$ python3 -q
>>> import numpy as np
>>> np.set_printoptions(precision=2, suppress=True, linewidth=140, floatmode="fixed")
>>> def rnd(a):
...     return np.round(a, 2) + 0
... 
>>> q, _ = np.linalg.qr(np.array([[-0.3, -0.3, -1.1], [-1.2, -0.2, 1.0], [0.8, 0.0, -1.7]]))
>>> evecs, _ = np.linalg.qr(np.array([[-0.4, 0.3, 0.6, -1.0, 0.3],
...     [0.1, 1.2, 0.6, 0.2, 0.4],
...     [-0.9, 0.3, -0.5, -0.1, -0.2],
...     [1.7, 2.3, -0.8, -0.9, 0.5],
...     [-1.7, -0.3, 1.0, 0.6, 1.6]]))
>>> s = 20 * 0.7 ** np.arange(3)
>>> J = q[:, :3] * s @ evecs[:3]
>>> print(rnd(J))
[[ 2.42 -4.23  7.47  8.90 -5.57]
 [ 0.58  1.46 -9.37 14.41 -0.47]
 [-3.88 -8.92  0.89 -7.73 -7.00]]
>>> f, g = J[2], J[1]
>>> print(rnd(f @ f))
204.22
>>> p = (f @ g) / (f @ f) * f
>>> print(rnd(p))
[ 2.51  5.75 -0.58  4.99  4.52]
>>> print(rnd(np.linalg.norm(f + g) ** 2 + np.linalg.norm(f - g) ** 2))
1004.71
>>> print(rnd((g - p) @ f))
0.0
>>> Uu, s, Vh = np.linalg.svd(J, full_matrices=False)
>>> print(rnd(np.sqrt((s ** 2).sum())), rnd(np.linalg.norm(J)))
26.31 26.31
>>> print(rnd(s / s[0]))
[1.00 0.70 0.49]
>>> print((s > 1e-8).sum())
3
>>> print(np.abs(Uu[:, 0]).round(6).argmax())
1
>>> print(rnd(s))
[20.00 14.00  9.80]
>>> feats = np.load("data.npy")
>>> print(feats)
[[26  0 50 19]
 [ 0  7  0  0]
 [ 2  0 14  3]
 [14  0 32 11]
 [ 2  0 14  3]
 [20  0 41 15]
 [ 0 10  0  0]
 [ 0  4  0  0]
 [ 0 10  0  0]
 [26  0 50 19]]
>>> # rank 3
>>> Z = feats[[3, 1]].astype(float)
>>> for _ in range(7):
...     lab = np.linalg.norm(feats[:, None] - Z, axis=-1).argmin(axis=1)
...     Z = np.array([feats[lab == j].mean(axis=0) for j in range(2)])
... 
>>> print(lab)
[0 1 1 0 1 0 1 1 1 0]
>>> print(rnd(Z))
[[21.50  0.00 43.25 16.00]
 [ 0.67  5.17  4.67  1.00]]
>>> print(np.abs(Z[1] - Z[0]).argmax())
2
>>> print(np.bincount(lab))
[4 6]
>>> ang = np.radians(36)
>>> Rm = np.eye(4)
>>> Rm[3, 3] = Rm[0, 0] = np.cos(ang)
>>> Rm[3, 0], Rm[0, 3] = -np.sin(ang), np.sin(ang)
>>> print(rnd(Rm))
[[ 0.81  0.00  0.00  0.59]
 [ 0.00  1.00  0.00  0.00]
 [ 0.00  0.00  1.00  0.00]
 [-0.59  0.00  0.00  0.81]]
>>> M2 = feats @ Rm.T
>>> print(rnd(np.abs(M2 - feats).max(axis=0)))
[ 6.20  0.00  0.00 18.91]
>>> print(rnd(M2))
[[32.20  0.00 50.00  0.09]
 [ 0.00  7.00  0.00  0.00]
 [ 3.38  0.00 14.00  1.25]
 [17.79  0.00 32.00  0.67]
 [ 3.38  0.00 14.00  1.25]
 [25.00  0.00 41.00  0.38]
 [ 0.00 10.00  0.00  0.00]
 [ 0.00  4.00  0.00  0.00]
 [ 0.00 10.00  0.00  0.00]
 [32.20  0.00 50.00  0.09]]
>>> print(np.allclose(feats @ feats.T, M2 @ M2.T))
True
>>> M2 = np.array([[3, -3], [-3, 1], [-1, -1], [1, 3]])
>>> print(np.einsum("ik,kj->ij", feats, M2))
[[ 47 -71]
 [-21   7]
 [ -5 -11]
 [ 21 -41]
 [ -5 -11]
 [ 34 -56]
 [-30  10]
 [-12   4]
 [-30  10]
 [ 47 -71]]
>>> print(np.einsum("ij,ij->i", feats, feats))
[3537   49  209 1341  209 2306  100   16  100 3537]
>>> M2 = np.array([[2, 0, 1], [0, 3, 0], [3, 1, 3]])
>>> data = np.tril(M2)
>>> print(data)
[[2 0 0]
 [0 3 0]
 [3 1 3]]
>>> f = np.array([1, 0, 2])
>>> print(np.cross(data[1, :3], data[2, :3]))
[ 9  0 -9]
>>> print(np.convolve(data[1], f))
[0 3 0 6 0]
>>> rng = np.random.default_rng(983)
>>> lab = rng.integers(0, 2, 3)
>>> W0 = np.array([[4, 2, 5], [1, 2, 5], [3, 2, 2]]) * (lab[:, None] == lab)
>>> print(W0)
[[4 0 0]
 [0 2 5]
 [0 2 2]]
>>> Uu, s = np.linalg.svd(W0)
Traceback (most recent call last):
  File "<python-input-51>", line 1, in <module>
    Uu, s = np.linalg.svd(W0)
    ^^^^^
ValueError: too many values to unpack (expected 2)
>>> Uu, s, Vh = np.linalg.svd(W0, full_matrices=False)
>>> print(rnd(Uu.T @ W0 @ Vh.T))
[[6.00 0.00 0.00]
 [0.00 4.00 0.00]
 [0.00 0.00 1.00]]
>>> print(Uu.shape, s.shape, Vh.shape)
(3, 3) (3,) (3, 3)
>>> print((s > 1e-8).sum())
3
>>> print(rnd(np.abs(Vh[0])))
[0.00 0.45 0.89]
>>> print(np.allclose(Uu * s @ Vh, W0))
True
>>> q, Rm = np.linalg.qr(W0)
>>> print(rnd(q.T @ q))
[[1.00 0.00 0.00]
 [0.00 1.00 0.00]
 [0.00 0.00 1.00]]
>>> print(rnd(np.trace(q @ q.T)))
3.0
>>> print(rnd(np.abs(np.diag(Rm))))
[4.00 2.83 2.12]
>>> M2 = np.array([[0, -2, 0], [-2, 1, 2], [-2, 1, 0]])
>>> print(W0 @ M2)
[[  0  -8   0]
 [-14   7   4]
 [ -8   4   4]]
>>> print(np.einsum("ij->j", W0))
[4 4 7]
>>> print(np.einsum("ij,ij->i", W0, W0))
[16 29  8]
>>> M = np.load("mat.npy")
>>> print(M)
[[ -6.85   7.84  -5.65   8.55]
 [ -6.18  19.10  -2.01 -11.62]
 [ -7.52   6.69  -7.24   9.09]
 [ -5.58  19.55  -0.62 -11.61]
 [ -7.08   9.23  -6.28   8.29]
 [  0.62   6.61  11.55   3.63]
 [ -0.03   5.30  12.74   5.06]
 [ -6.43   9.33  -6.43   8.25]
 [ -0.09   5.89   9.53   3.17]
 [  2.44   6.00  11.16   4.66]
 [ -6.70  18.90  -0.96 -11.60]
 [ -0.04   6.09  11.50   4.39]
 [  1.48   4.23  11.20   3.23]
 [ -7.53  17.34  -2.82  -9.02]
 [ -0.47   8.38  11.94   4.27]
 [ -7.87   6.84  -5.66   9.06]
 [ -1.30   7.52  11.46   5.89]
 [ -7.08  19.31  -2.54 -11.01]
 [  0.10   8.07  11.74   3.89]
 [ -6.48   6.62  -5.41   7.98]
 [ -6.29  18.19   0.13 -11.68]
 [  0.59   8.07  10.04   3.03]
 [ -6.82   8.10  -5.94   9.51]
 [ -9.06   8.01  -6.66   8.02]
 [ -0.22   6.04  11.83   4.70]
 [ -7.02   8.52  -6.94   9.24]
 [ -5.34  20.47  -3.03 -11.81]
 [ -7.79   8.58  -3.39   8.14]]
>>> Xc = (M - M.mean(axis=0)) / M.std(axis=0)
>>> print(np.argwhere(np.abs(Xc) > 2))
[]
>>> c = np.linalg.lstsq(np.delete(Xc, 2, axis=1), Xc[:, 2])[0]
>>> print(np.abs(c).argmax())
0
>>> C2 = np.cov(M, rowvar=False)
>>> print(rnd(M.std(axis=0)))
[3.63 5.23 7.83 7.85]
>>> print(np.argwhere(np.triu(np.abs(np.corrcoef(M.T)) > 0.8, 1)))
[[0 2]
 [1 3]]
>>> print(rnd(np.polyfit(M[:, 2], M[:, 3], 1)))
[0.02 1.88]
>>> print(rnd(np.corrcoef(M[:, 2], M[:, 3])[0, 1]))
0.02
